In [1]: import numpy as np

In [2]: import numpy.linalg as la

In [3]: np.set_printoptions(precision=2, suppress=True, linewidth=160)

In [4]: K = np.loadtxt("layer17.csv", delimiter=",")

In [5]: K
Out[5]: 
array([[ 107.,    9.,   50.,   -4.,  -80.,   12.,  -31.,    4.,    9.,  -10.,  -36.,  -20.],
       [   9.,    5.,  -12.,   -7.,    0.,   15.,   -5.,   -8.,   26.,   12.,   -1.,  -16.],
       [  50.,  -12.,  127.,   44.,  -73.,  -59.,   15.,   33., -113.,  -82.,   26.,   81.],
       [  -4.,   -7.,   44.,   91.,  -44.,  -75.,   54.,   95.,  -34.,  -19.,   41.,   87.],
       [ -80.,    0.,  -73.,  -44.,   87.,   37.,   -3.,  -53.,   31.,   28.,   10.,  -37.],
       [  12.,   15.,  -59.,  -75.,   37.,   82.,  -43.,  -82.,   79.,   39.,  -23.,  -90.],
       [ -31.,   -5.,   15.,   54.,   -3.,  -43.,   42.,   49.,  -18.,  -10.,   44.,   57.],
       [   4.,   -8.,   33.,   95.,  -53.,  -82.,   49.,  113.,  -30.,   -8.,   15.,   81.],
       [   9.,   26., -113.,  -34.,   31.,   79.,  -18.,  -30.,  165.,   93.,  -12.,  -94.],
       [ -10.,   12.,  -82.,  -19.,   28.,   39.,  -10.,   -8.,   93.,   62.,  -21.,  -56.],
       [ -36.,   -1.,   26.,   41.,   10.,  -23.,   44.,   15.,  -12.,  -21.,   79.,   55.],
       [ -20.,  -16.,   81.,   87.,  -37.,  -90.,   57.,   81.,  -94.,  -56.,   55.,  113.]])

In [6]: round(float(np.trace(la.pinv(K) @ K)), 2)
Out[6]: 4.0

In [7]: np.allclose(K[:-1].T @ la.lstsq(K[:-1].T, K[-1])[0], K[-1])
Out[7]: True

In [8]: np.abs(np.diag(la.qr(K)[1])) > 1e-9
Out[8]: array([ True,  True,  True,  True, False, False, False, False, False, False, False, False])

In [9]: np.unique(K.round(6), axis=0).shape
Out[9]: (12, 12)

In [10]: np.round(K @ la.pinv(K) @ K, 2) + 0
Out[10]: 
array([[ 107.,    9.,   50.,   -4.,  -80.,   12.,  -31.,    4.,    9.,  -10.,  -36.,  -20.],
       [   9.,    5.,  -12.,   -7.,    0.,   15.,   -5.,   -8.,   26.,   12.,   -1.,  -16.],
       [  50.,  -12.,  127.,   44.,  -73.,  -59.,   15.,   33., -113.,  -82.,   26.,   81.],
       [  -4.,   -7.,   44.,   91.,  -44.,  -75.,   54.,   95.,  -34.,  -19.,   41.,   87.],
       [ -80.,    0.,  -73.,  -44.,   87.,   37.,   -3.,  -53.,   31.,   28.,   10.,  -37.],
       [  12.,   15.,  -59.,  -75.,   37.,   82.,  -43.,  -82.,   79.,   39.,  -23.,  -90.],
       [ -31.,   -5.,   15.,   54.,   -3.,  -43.,   42.,   49.,  -18.,  -10.,   44.,   57.],
       [   4.,   -8.,   33.,   95.,  -53.,  -82.,   49.,  113.,  -30.,   -8.,   15.,   81.],
       [   9.,   26., -113.,  -34.,   31.,   79.,  -18.,  -30.,  165.,   93.,  -12.,  -94.],
       [ -10.,   12.,  -82.,  -19.,   28.,   39.,  -10.,   -8.,   93.,   62.,  -21.,  -56.],
       [ -36.,   -1.,   26.,   41.,   10.,  -23.,   44.,   15.,  -12.,  -21.,   79.,   55.],
       [ -20.,  -16.,   81.,   87.,  -37.,  -90.,   57.,   81.,  -94.,  -56.,   55.,  113.]])
